$ python -q
>>> import numpy as np
>>> from numpy import linalg as LA
>>> np.set_printoptions(suppress=True, linewidth=100)
>>> F = np.array([[1.0, 0.9], [0.9, 1.0]])
>>> # symmetric, so the eigenvalues are real
>>> B = np.array([[-2, 1], [1, 0]])
>>> print(LA.matrix_rank(F @ B))
2
>>> B.T @ F.T
array([[-1.1, -0.8],
       [ 1. ,  0.9]])
>>> np.vstack([F, B.T]).shape
(4, 2)
>>> np.einsum("ij->j", F)
array([1.9, 1.9])
>>> np.einsum("ij,ij->i", F, F)
array([1.81, 1.81])
>>> LA.matrix_rank(np.vstack([F, B.T]))
np.int64(2)
>>> vec = np.ones(2)
>>> for _ in range(3):
...     vec = F @ vec
...     vec /= LA.norm(vec)
...     print(round(vec @ F @ vec, 2))
... 
1.9
1.9
1.9
>>> vec.round(2)
array([0.71, 0.71])
>>> feats = np.load("arr.npy")
>>> print(feats)
[[-0.9  0.   3.5]
 [ 1.   0.3 -1.6]
 [ 0.   0.2  0. ]
 [ 1.4  0.2 -1.3]
 [-1.1  2.2  0. ]
 [-2.  -0.7  0.9]
 [-1.2  1.2 -0.1]
 [ 0.8 -2.   0.7]
 [-0.5 -0.3 -0.6]
 [-4.  -5.   6. ]
 [ 1.8  2.2  0.4]
 [ 0.2  0.5  1. ]
 [-0.6  1.2  0.5]
 [-1.1 -0.4 -0.2]
 [ 0.9  0.2 -0.2]]
>>> P = feats @ LA.solve(feats.T @ feats, feats.T)
>>> print(round(np.trace(P), 2))
3.0
>>> print(np.round(P @ feats[:, 2], 2) + 0)
[ 3.5 -1.6  0.  -1.3  0.   0.9 -0.1  0.7 -0.6  6.   0.4  1.   0.5 -0.2 -0.2]
>>> np.round(LA.eigvalsh(P), 2) + 0
array([0., 0., 0., 0., 0., 0., 0., 0., 0., 0., 0., 0., 1., 1., 1.])
>>> np.allclose(P @ P, P)
True
>>> data = np.loadtxt("layer1.csv", delimiter=",")
>>> data.round(2)
array([[0.5 , 0.  , 0.  , 0.5 ],
       [0.  , 0.33, 0.33, 0.33],
       [0.  , 0.  , 1.  , 0.  ],
       [0.33, 0.  , 0.  , 0.67]])
>>> # row-stochastic, so 1 is an eigenvalue
>>> np.round(np.poly(data), 2)
array([ 1.  , -2.5 ,  2.06, -0.61,  0.06])
>>> np.round(LA.eigvals(data), 2)
array([0.33, 0.17, 1.  , 1.  ])
>>> round(LA.det(2 * data), 2), round(float(LA.det(data)), 2)
(np.float64(0.89), 0.06)
>>> np.einsum("ii->", data)
np.float64(2.5)
>>> round(float(np.einsum("ij,ji->", data, data)), 2)
2.14
>>> f = np.array([3, -2, 0, -2])
>>> B = data + np.outer(f, np.eye(4)[2])
>>> LA.matrix_rank(LA.inv(B) - LA.inv(data), tol=1e-8)
np.int64(1)
>>> LA.matrix_rank(B - data)
np.int64(1)
>>> np.round(LA.det(B) / LA.det(data), 2), round(float(1 + LA.solve(data, f)[2]), 2)
(np.float64(1.0), 1.0)
>>> np.round(LA.det(data), 2)
np.float64(0.06)
>>> np.round((data - data.T) / 2, 2)
array([[ 0.  ,  0.  ,  0.  ,  0.08],
       [ 0.  ,  0.  ,  0.17,  0.17],
       [ 0.  , -0.17,  0.  ,  0.  ],
       [-0.08, -0.17,  0.  ,  0.  ]])
>>> np.allclose(data @ data.T, data.T @ data)
False
>>> np.round((data + data.T) / 2, 2)
array([[0.5 , 0.  , 0.  , 0.42],
       [0.  , 0.33, 0.17, 0.17],
       [0.  , 0.17, 1.  , 0.  ],
       [0.42, 0.17, 0.  , 0.67]])
>>> print(round(float(np.abs(LA.eigvals(data)).max()), 2))
1.0
>>> print(np.round(np.sort(np.abs(LA.eigvals(data))), 2))
[0.17 0.33 1.   1.  ]
>>> m1 = np.load("out6.npy")
>>> m1.round(2)
array([[ 0.31,  0.  ,  0.95],
       [ 0.  ,  1.  ,  0.  ],
       [-0.95,  0.  ,  0.31]])
>>> Ac = feats - feats.mean(axis=0)
>>> U, s, VT = LA.svd(Ac, full_matrices=False)
>>> np.round(VT[0] * np.sign(VT[0, np.abs(VT[0]).argmax()]), 2)
array([-0.47, -0.57,  0.67])
>>> LA.matrix_rank(Ac)
np.int64(3)
>>> np.round(s ** 2 / (s ** 2).sum(), 2)
array([0.77, 0.14, 0.09])
>>> print(np.abs(VT[0]).argmax())
2
>>> np.round(np.abs(VT[-1]), 2)
array([0.76, 0.12, 0.63])
>>> round((s ** 2).sum() ** 2 / (s ** 4).sum(), 2)
np.float64(1.61)
>>> U, s, VT = LA.svd(m1, full_matrices=False)
>>> np.round(s / s[0], 2)
array([1., 1., 1.])
>>> print(U.shape, s.shape, VT.shape)
(3, 3) (3,) (3, 3)
>>> VT @ VT.T
array([[1., 0., 0.],
       [0., 1., 0.],
       [0., 0., 1.]])
>>> print(np.round(U.T @ U, 2) + 0)
[[1. 0. 0.]
 [0. 1. 0.]
 [0. 0. 1.]]
>>> J = np.loadtxt("x.csv", delimiter=",")
>>> J
array([[1.  , 0.7 , 0.49, 0.34],
       [0.7 , 1.  , 0.7 , 0.49],
       [0.49, 0.7 , 1.  , 0.7 ],
       [0.34, 0.49, 0.7 , 1.  ]])
>>> rng = np.random.default_rng(210726)
>>> lab = rng.permutation(4)
>>> lab
array([3, 0, 1, 2])
>>> B = J[lab][:, lab]
>>> np.diag(B)
array([1., 1., 1., 1.])
>>> print(np.allclose(B, J))
False
>>> print(B)
[[1.   0.34 0.49 0.7 ]
 [0.34 1.   0.7  0.49]
 [0.49 0.7  1.   0.7 ]
 [0.7  0.49 0.7  1.  ]]
>>> vec = np.ones(4)
>>> for _ in range(3):
...     vec = J @ vec
...     vec /= LA.norm(vec)
...     print(round(vec @ J @ vec, 2))
... 
2.72
2.72
2.72
>>> vec.round(2)
array([0.46, 0.54, 0.54, 0.46])
>>> print(round(float(LA.eigvalsh(J)[-1]), 2))
2.72
>>> vals, evecs = LA.eigh(J)
>>> vec = np.array([-2, 1, 0, 2])
>>> np.round(vec @ J @ vec / (vec @ vec), 2), round(float(vals[0]), 2), round(float(vals[-1]), 2)
(np.float64(0.6), 0.2, 2.72)
>>> np.round(evecs * np.sqrt(vals) @ evecs.T, 2)
array([[0.91, 0.35, 0.19, 0.11],
       [0.35, 0.86, 0.33, 0.19],
       [0.19, 0.33, 0.86, 0.35],
       [0.11, 0.19, 0.35, 0.91]])
